% python3 -q
>>> import numpy as np
>>> from numpy import linalg as LA
>>> np.set_printoptions(suppress=True, linewidth=160)
>>> rd = lambda a: np.round(a, 1) + 0
>>> A = np.array([[0, 0, 0, 0, 0, 0, 1, 0],
...     [0, 0, 0, 0, 0, 1, 0, 0],
...     [1, 0, 0, 0, 0, 0, 0, 0],
...     [0, 0, 0, 0, 0, 0, 0, 1],
...     [0, 0, 0, 1, 0, 0, 0, 0],
...     [0, 0, 1, 0, 0, 0, 0, 0],
...     [0, 0, 0, 0, 1, 0, 0, 0],
...     [0, 1, 0, 0, 0, 0, 0, 0]])
>>> # a transition matrix
>>> x0 = np.array([-3, 3, -3, -1, 0, -1, 3, 1])
>>> rhs = A @ x0
>>> rhs
array([ 3, -1, -3,  1, -1, -3,  0,  3])
>>> rd(LA.solve(A, rhs))
array([-3.,  3., -3., -1.,  0., -1.,  3.,  1.])
>>> x0 = np.array([-1, -1, 1, -2, 2, 2, 1, -1])
>>> 8 - LA.matrix_rank(A - np.eye(8), tol=1e-8)
np.int64(1)
>>> rd(LA.norm(x0)), rd(LA.norm(A @ x0))
(np.float64(4.1), np.float64(4.1))
>>> rng = np.random.default_rng(459)
>>> labels = rng.permutation(8)
>>> labels
array([6, 0, 7, 5, 1, 3, 4, 2])
>>> B = A[labels][:, labels]
>>> rd(np.sort(np.abs(LA.eigvals(B))))
array([1., 1., 1., 1., 1., 1., 1., 1.])
>>> np.allclose(B, A)
False
>>> np.diag(B)
array([0, 0, 0, 0, 0, 0, 0, 0])
>>> np.trace(B)
np.int64(0)
>>> rd(LA.det(B)), rd(LA.det(A[labels]))
(np.float64(-1.0), np.float64(1.0))
>>> x0 = np.array([-2, -1, 1, 0, -3, 0, 0, 0])
>>> h1 = np.maximum(A @ x0, 0)
>>> A * (h1 > 1e-9)[:, None]
array([[0, 0, 0, 0, 0, 0, 0, 0],
       [0, 0, 0, 0, 0, 0, 0, 0],
       [0, 0, 0, 0, 0, 0, 0, 0],
       [0, 0, 0, 0, 0, 0, 0, 0],
       [0, 0, 0, 0, 0, 0, 0, 0],
       [0, 0, 1, 0, 0, 0, 0, 0],
       [0, 0, 0, 0, 0, 0, 0, 0],
       [0, 0, 0, 0, 0, 0, 0, 0]])
>>> A.T @ h1
array([0, 0, 1, 0, 0, 0, 0, 0])
>>> rd(np.tanh(A @ x0))
array([ 0. ,  0. , -1. ,  0. ,  0. ,  0.8, -1. , -0.8])
>>> h1
array([0, 0, 0, 0, 0, 1, 0, 0])
>>> np.maximum(A @ x0, 0) - np.maximum(-A @ x0, 0)
array([ 0,  0, -2,  0,  0,  1, -3, -1])
>>> np.flatnonzero(h1 > 1e-9)
array([5])
>>> q, r_ = LA.qr(A)
>>> abs(r_[0, 0]), rd(LA.norm(A[:, 0]))
(np.float64(1.0), np.float64(1.0))
>>> q.shape, r_.shape
((8, 8), (8, 8))
>>> np.allclose(r_.T @ r_, A.T @ A)
True
>>> q
array([[ 0.,  0.,  0.,  0.,  0.,  0., -1.,  0.],
       [-0.,  0.,  0.,  0.,  0., -1.,  0.,  0.],
       [-1., -0.,  0.,  0.,  0.,  0.,  0.,  0.],
       [-0., -0., -0.,  0.,  0.,  0.,  0., -1.],
       [-0., -0., -0., -1.,  0.,  0.,  0.,  0.],
       [-0., -0., -1., -0., -0.,  0.,  0.,  0.],
       [-0., -0., -0., -0., -1., -0.,  0.,  0.],
       [-0., -1., -0., -0., -0.,  0.,  0.,  0.]])
>>> q @ r_
array([[0., 0., 0., 0., 0., 0., 1., 0.],
       [0., 0., 0., 0., 0., 1., 0., 0.],
       [1., 0., 0., 0., 0., 0., 0., 0.],
       [0., 0., 0., 0., 0., 0., 0., 1.],
       [0., 0., 0., 1., 0., 0., 0., 0.],
       [0., 0., 1., 0., 0., 0., 0., 0.],
       [0., 0., 0., 0., 1., 0., 0., 0.],
       [0., 1., 0., 0., 0., 0., 0., 0.]])
>>> np.abs(np.diag(r_))
array([1., 1., 1., 1., 1., 1., 1., 1.])
>>> q.T @ q
array([[1., 0., 0., 0., 0., 0., 0., 0.],
       [0., 1., 0., 0., 0., 0., 0., 0.],
       [0., 0., 1., 0., 0., 0., 0., 0.],
       [0., 0., 0., 1., 0., 0., 0., 0.],
       [0., 0., 0., 0., 1., 0., 0., 0.],
       [0., 0., 0., 0., 0., 1., 0., 0.],
       [0., 0., 0., 0., 0., 0., 1., 0.],
       [0., 0., 0., 0., 0., 0., 0., 1.]])
>>> X = np.load("a.npy")
>>> X
array([[ 2.3,  1. ,  0. ,  2. , -1. , -2. ],
       [ 3. ,  1.3, -3. ,  3. , -3. ,  1. ],
       [-3. ,  1. , -2.7, -3. , -2. ,  0. ],
       [-1. ,  0. , -2. ,  2.3,  2. , -1. ],
       [-2. ,  0. ,  2. ,  1. , -1.7,  0. ],
       [ 2. ,  1. ,  0. ,  2. , -1. , -1.7]])
>>> Uu, s, vt = LA.svd(X)
>>> np.argmax(s[:-1] / (s[1:] + 1e-6)) + 1
np.int64(5)
>>> rd(s)
array([7.7, 5.5, 4. , 3.3, 2.6, 0.1])
>>> B = Uu[:, :5] @ np.diag(s[:5]) @ vt[:5]
>>> rd(LA.norm(X - B) / LA.norm(X))
np.float64(0.0)
>>> rd(B)
array([[ 2.3,  1. ,  0. ,  2. , -1. , -2. ],
       [ 3. ,  1.3, -3. ,  3. , -3. ,  1. ],
       [-3. ,  1. , -2.7, -3. , -2. ,  0. ],
       [-1. ,  0. , -2. ,  2.3,  2. , -1. ],
       [-2. ,  0. ,  2. ,  1. , -1.7,  0. ],
       [ 2. ,  1. ,  0. ,  2. , -1. , -1.7]])
>>> LA.matrix_rank(B)
np.int64(5)
>>> labels = rng.permutation(6)
>>> labels
array([1, 4, 5, 3, 0, 2])
>>> B = X[labels][:, labels]
>>> rd(np.trace(B))
np.float64(-0.2)
>>> rd(LA.det(B)), rd(LA.det(X[labels]))
(np.float64(-108.4), np.float64(108.4))
>>> B
array([[ 1.3, -3. ,  1. ,  3. ,  3. , -3. ],
       [ 0. , -1.7,  0. ,  1. , -2. ,  2. ],
       [ 1. , -1. , -1.7,  2. ,  2. ,  0. ],
       [ 0. ,  2. , -1. ,  2.3, -1. , -2. ],
       [ 1. , -1. , -2. ,  2. ,  2.3,  0. ],
       [ 1. , -2. ,  0. , -3. , -3. , -2.7]])
>>> np.diag(B)
array([ 1.3, -1.7, -1.7,  2.3,  2.3, -2.7])
>>> np.allclose(B, X)
False
>>> rd(np.sort(np.abs(LA.eigvals(B))))
array([0.3, 1.7, 3.7, 3.7, 4. , 4. ])
>>> x0 = np.array([1, 2, 5, 1, 0, 5])
>>> (X @ x0).argmax()
np.int64(4)
>>> rd(LA.norm(X, 2) / LA.norm(X))
np.float64(0.7)
>>> np.argsort(-LA.norm(X, axis=0).round(6), kind="stable")[:3]
array([0, 3, 2])
>>> LA.cond(X) > 100
np.True_
>>> [round(float(x), 1) for x in LA.svd(X, compute_uv=False)[:3]]
[7.7, 5.5, 4.0]
>>> t3 = np.stack([X, -1 * X, X[::-1]])
>>> rd(LA.norm(t3, axis=(1, 2)))
array([11.2, 11.2, 11.2])
>>> rd(LA.det(t3))
array([-108.4, -108.4,  108.4])
>>> t3.shape
(3, 6, 6)
>>> M = np.array([[0.0, 0.0, 9.0, 1.0, 3.0],
...     [0.0, 0.0, 7.0, 4.0, 7.0],
...     [9.0, 7.0, 0.0, 0.0, 0.0],
...     [1.0, 4.0, 0.0, 0.0, 0.0],
...     [3.0, 7.0, 0.0, 0.0, 0.0]])
>>> ev, evecs = LA.eigh(M)
>>> x0 = np.array([-3, 3, 1, 0, 3])
>>> rd(x0 @ M @ x0 / (x0 @ x0)), rd(ev[0]), rd(ev[-1])
(np.float64(2.1), np.float64(-13.8), np.float64(13.8))
>>> x0 @ M @ x0
np.float64(60.0)
>>> rd(LA.eigvalsh(M[1:, 1:]))
array([-10.7,   0. ,   0. ,  10.7])
>>> Uu, s, vt = LA.svd(M)
>>> evecs = vt[:(s > 1e-8).sum()]
>>> x0 = M[1] + 2 * M[2] + rng.integers(2) * np.eye(5)[2]
>>> x0
array([18., 14.,  7.,  4.,  7.])
>>> rd(evecs.T @ evecs)
array([[ 1. ,  0. ,  0. ,  0. ,  0. ],
       [ 0. ,  1. ,  0. ,  0. ,  0. ],
       [ 0. ,  0. ,  1. , -0.1,  0.1],
       [ 0. ,  0. , -0.1,  0.3,  0.5],
       [ 0. ,  0. ,  0.1,  0.5,  0.7]])
>>> rd(np.diag(evecs.T @ evecs))
array([1. , 1. , 1. , 0.3, 0.7])
>>> rd(LA.norm(x0 - evecs.T @ evecs @ x0))
np.float64(0.0)
>>> np.allclose(evecs.T @ evecs @ x0, x0)
True
>>> LA.lstsq(M[:-1].T, M[-1])[2]
np.int32(4)
>>> np.abs(np.diag(LA.qr(M)[1])) > 1e-9
array([ True,  True,  True,  True, False])
>>> np.allclose(M[:-1].T @ LA.lstsq(M[:-1].T, M[-1])[0], M[-1])
True
>>> rk = LA.matrix_rank(M)
>>> rk
np.int64(4)
>>> ns = LA.svd(M)[2][rk:].T
>>> rd(ns[:, 0] / ns[np.abs(ns[:, 0]).round(6).argmax(), 0])
array([ 0. ,  0. ,  0.1,  1. , -0.7])
>>> np.allclose(M @ ns, 0)
True
>>> LA.matrix_rank(M.T @ M), LA.matrix_rank(M @ M.T)
(np.int64(4), np.int64(4))
>>> W0 = np.loadtxt("arr.csv", delimiter=",")
>>> W0
array([[-1.,  1.,  1.,  2., -1.],
       [ 0.,  0.,  0.,  0.,  0.],
       [ 0.,  0.,  0.,  0.,  0.],
       [-1.,  1.,  1.,  2., -1.],
       [ 1., -2., -1.,  1.,  2.],
       [-1.,  1.,  1.,  2., -1.],
       [-1.,  1.,  1.,  2., -1.],
       [ 0.,  0.,  0.,  0.,  0.],
       [ 0.,  0.,  0.,  0.,  0.],
       [ 1., -2., -1.,  1.,  2.],
       [-2.,  2., -1.,  0., -3.],
       [-1., -1.,  0., -1., -2.],
       [ 0.,  0.,  0.,  0.,  0.],
       [ 0., -1.,  2.,  2., -1.],
       [-1.,  1., -2., -2., -2.],
       [ 0.,  0.,  0.,  0.,  0.],
       [ 0.,  2.,  3.,  2., -1.],
       [ 1.,  0., -1., -1.,  0.],
       [-1., -1.,  0., -1., -2.],
       [ 0.,  0.,  0.,  0.,  0.],
       [ 0.,  0.,  2., -1., -2.],
       [-1., -1.,  0., -1., -2.],
       [ 1.,  1.,  2.,  0.,  0.],
       [-1., -1.,  0., -1., -2.]])
>>> cov = np.cov(W0, rowvar=False)
>>> rd(W0.std(axis=0))
array([0.8, 1.1, 1.1, 1.2, 1.2])
>>> np.median(W0, axis=0)
array([ 0.,  0.,  0.,  0., -1.])
>>> np.argsort(-W0.std(axis=0).round(6), kind="stable")
array([4, 3, 2, 1, 0])
>>> rd(cov)
array([[ 0.7, -0.3,  0. ,  0. ,  0.8],
       [-0.3,  1.2,  0.4,  0.3, -0.5],
       [ 0. ,  0.4,  1.3,  0.7, -0.2],
       [ 0. ,  0.3,  0.7,  1.5,  0.4],
       [ 0.8, -0.5, -0.2,  0.4,  1.5]])
>>> rd(np.corrcoef(W0.T))
array([[ 1. , -0.4,  0. ,  0. ,  0.8],
       [-0.4,  1. ,  0.3,  0.3, -0.4],
       [ 0. ,  0.3,  1. ,  0.5, -0.2],
       [ 0. ,  0.3,  0.5,  1. ,  0.3],
       [ 0.8, -0.4, -0.2,  0.3,  1. ]])
>>> cov.shape
(5, 5)
>>> rd(np.corrcoef(W0[:, 0], W0[:, 1])[0, 1])
np.float64(-0.4)
>>> rd(LA.eigvalsh(cov)[::-1])
array([2.5, 2.3, 0.7, 0.6, 0. ])
>>> np.argwhere(np.triu(np.abs(np.corrcoef(W0.T)) > 0.8, 1))
array([[0, 4]])
>>> x0 = np.array([1, -2, 0, -1, -3])
>>> h1 = np.maximum(W0 @ x0, 0)
>>> np.flatnonzero(h1 > 1e-9)
array([10, 11, 13, 14, 17, 18, 20, 21, 23])
>>> W0.T @ h1
array([ -41.,  -24.,    5.,  -45., -100.])
>>> rd(np.tanh(W0 @ x0))
array([-1. ,  0. ,  0. , -1. , -1. , -1. , -1. ,  0. ,  0. , -1. ,  1. ,  1. ,  0. ,  1. ,  1. ,  0. , -1. ,  1. ,  1. ,  0. ,  1. ,  1. , -0.8,  1. ])
>>> W0 * (h1 > 1e-9)[:, None]
array([[-0.,  0.,  0.,  0., -0.],
       [ 0.,  0.,  0.,  0.,  0.],
       [ 0.,  0.,  0.,  0.,  0.],
       [-0.,  0.,  0.,  0., -0.],
       [ 0., -0., -0.,  0.,  0.],
       [-0.,  0.,  0.,  0., -0.],
       [-0.,  0.,  0.,  0., -0.],
       [ 0.,  0.,  0.,  0.,  0.],
       [ 0.,  0.,  0.,  0.,  0.],
       [ 0., -0., -0.,  0.,  0.],
       [-2.,  2., -1.,  0., -3.],
       [-1., -1.,  0., -1., -2.],
       [ 0.,  0.,  0.,  0.,  0.],
       [ 0., -1.,  2.,  2., -1.],
       [-1.,  1., -2., -2., -2.],
       [ 0.,  0.,  0.,  0.,  0.],
       [ 0.,  0.,  0.,  0., -0.],
       [ 1.,  0., -1., -1.,  0.],
       [-1., -1.,  0., -1., -2.],
       [ 0.,  0.,  0.,  0.,  0.],
       [ 0.,  0.,  2., -1., -2.],
       [-1., -1.,  0., -1., -2.],
       [ 0.,  0.,  0.,  0.,  0.],
       [-1., -1.,  0., -1., -2.]])
>>> rd(LA.svd(A, compute_uv=False))
array([1., 1., 1., 1., 1., 1., 1., 1.])
>>> rd(LA.pinv(A))
array([[0., 0., 1., 0., 0., 0., 0., 0.],
       [0., 0., 0., 0., 0., 0., 0., 1.],
       [0., 0., 0., 0., 0., 1., 0., 0.],
       [0., 0., 0., 0., 1., 0., 0., 0.],
       [0., 0., 0., 0., 0., 0., 1., 0.],
       [0., 1., 0., 0., 0., 0., 0., 0.],
       [1., 0., 0., 0., 0., 0., 0., 0.],
       [0., 0., 0., 1., 0., 0., 0., 0.]])
>>> D = LA.norm(W0[:, None] - W0[None], axis=-1)
>>> np.unravel_index(D.round(6).argmax(), D.shape)
(np.int64(4), np.int64(10))
>>> rd(D[12])
array([2.8, 0. , 0. , 2.8, 3.3, 2.8, 2.8, 0. , 0. , 3.3, 4.2, 2.6, 0. , 3.2, 3.7, 0. , 4.2, 1.7, 2.6, 0. , 3. , 2.6, 2.4, 2.6])
>>> rd(LA.norm(W0 - W0.mean(axis=0), axis=1))
array([2.3, 0.9, 0.9, 2.3, 3.9, 2.3, 2.3, 0.9, 0.9, 3.9, 3.7, 2.2, 0.9, 2.7, 3.7, 0.9, 3.8, 2.3, 2.2, 0.9, 2.5, 2.2, 2.5, 2.2])
>>> rd(LA.norm(W0, axis=1))
array([2.8, 0. , 0. , 2.8, 3.3, 2.8, 2.8, 0. , 0. , 3.3, 4.2, 2.6, 0. , 3.2, 3.7, 0. , 4.2, 1.7, 2.6, 0. , 3. , 2.6, 2.4, 2.6])
>>> D[12].round(6).argsort(kind="stable")[:4]
array([1, 2, 7, 8])
>>> np.flatnonzero(D[12] < D.mean() / 2)
array([ 1,  2,  7,  8, 12, 15, 19])
>>> labels = W0[:, 2] > np.median(W0[:, 2])
>>> f = W0[labels].mean(axis=0) - W0[~labels].mean(axis=0)
>>> rd((((W0 - W0.mean(axis=0)) @ f > 0) == labels).mean())
np.float64(1.0)
>>> ((W0 - W0.mean(axis=0)) @ f > 0).astype(int)
array([1, 0, 0, 1, 0, 1, 1, 0, 0, 0, 1, 0, 0, 1, 0, 0, 1, 0, 0, 0, 1, 0, 1, 0])
>>> labels.astype(int)
array([1, 0, 0, 1, 0, 1, 1, 0, 0, 0, 0, 0, 0, 1, 0, 0, 1, 0, 0, 0, 1, 0, 1, 0])
>>> np.argsort(-np.abs(f).round(6), kind="stable")
array([2, 3, 1, 4, 0])
>>> B = np.array([[6, -8], [5, -2]])
>>> arr = np.tile(B, (2, 2))
>>> arr
array([[ 6, -8,  6, -8],
       [ 5, -2,  5, -2],
       [ 6, -8,  6, -8],
       [ 5, -2,  5, -2]])
>>> # column 2 repeats column 0
>>> Uu, s, vt = LA.svd(arr)
>>> np.argmax(s[:-1] / (s[1:] + 1e-6)) + 1
np.int64(2)
>>> rd(s)
array([22.1,  5.1,  0. ,  0. ])
>>> B = Uu[:, :2] @ np.diag(s[:2]) @ vt[:2]
>>> LA.matrix_rank(B)
np.int64(2)
>>> rd(B)
array([[ 6., -8.,  6., -8.],
       [ 5., -2.,  5., -2.],
       [ 6., -8.,  6., -8.],
       [ 5., -2.,  5., -2.]])
>>> x0 = np.array([-3, 2, 0, 3])
>>> rd(B @ np.eye(4)[2])
array([6., 5., 6., 5.])
>>> rd(B @ (2 * x0))
array([-116.,  -50., -116.,  -50.])
>>> rd(B @ x0)
array([-58., -25., -58., -25.])
>>> rd(np.einsum("ij,j->i", B, x0))
array([-58., -25., -58., -25.])
>>> rd(B @ np.ones(4))
array([-4.,  6., -4.,  6.])
>>> x0 = np.array([2, 3, 0, 3])
>>> h1 = np.maximum(arr @ x0, 0)
>>> arr.T @ h1
array([0, 0, 0, 0])
>>> np.flatnonzero(h1 > 1e-9)
array([], dtype=int64)
>>> rd(np.tanh(arr @ x0))
array([-1., -1., -1., -1.])
>>> np.maximum(arr @ x0, 0) - np.maximum(-arr @ x0, 0)
array([-36,  -2, -36,  -2])
>>> arr * (h1 > 1e-9)[:, None]
array([[0, 0, 0, 0],
       [0, 0, 0, 0],
       [0, 0, 0, 0],
       [0, 0, 0, 0]])
>>> P = np.triu(np.array([[0, 3, 2, 0], [8, 2, 0, 3], [4, 4, 3, 0], [9, 3, 5, 9]]), 1) + np.eye(4)
>>> B = P @ arr @ LA.inv(P)
>>> P @ arr - arr @ P
array([[ 27., -40.,  15.,   2.],
       [ 15., -21.,   5.,   0.],
       [  0., -18., -12.,  24.],
       [  0., -15., -10.,   6.]])
>>> rd(np.poly(B))
array([  1.,  -8., 112.,   0.,   0.])
>>> K = np.array([[-0.5, -1.2, -0.5, 0.3, -0.3, 1.1, -0.5],
...     [1.1, -0.3, -0.8, -0.9, -0.4, 2.2, 0.5],
...     [-2.4, 0.3, -0.4, -1.0, 1.8, 1.7, 0.0],
...     [0.8, 0.5, -2.0, 0.9, -0.6, -0.2, 0.3],
...     [-0.4, -0.2, -0.3, 2.9, -0.7, -0.5, -1.0],
...     [-0.9, -2.3, -0.7, -1.6, 2.5, -0.2, -0.9],
...     [-2.0, 1.2, -0.1, 0.2, 0.8, -0.3, 0.8]])
>>> K[:, 0] *= 10
>>> K
array([[ -5. ,  -1.2,  -0.5,   0.3,  -0.3,   1.1,  -0.5],
       [ 11. ,  -0.3,  -0.8,  -0.9,  -0.4,   2.2,   0.5],
       [-24. ,   0.3,  -0.4,  -1. ,   1.8,   1.7,   0. ],
       [  8. ,   0.5,  -2. ,   0.9,  -0.6,  -0.2,   0.3],
       [ -4. ,  -0.2,  -0.3,   2.9,  -0.7,  -0.5,  -1. ],
       [ -9. ,  -2.3,  -0.7,  -1.6,   2.5,  -0.2,  -0.9],
       [-20. ,   1.2,  -0.1,   0.2,   0.8,  -0.3,   0.8]])
>>> [round(float(x), 1) for x in LA.svd(arr, compute_uv=False)[:3]]
[22.1, 5.1, 0.0]
>>> LA.cond(arr) > 100
np.True_
>>> LA.matrix_rank(arr, rtol=0.1)
np.int64(2)
>>> np.argsort(-LA.norm(arr, axis=0).round(6), kind="stable")[:3]
array([1, 3, 0])
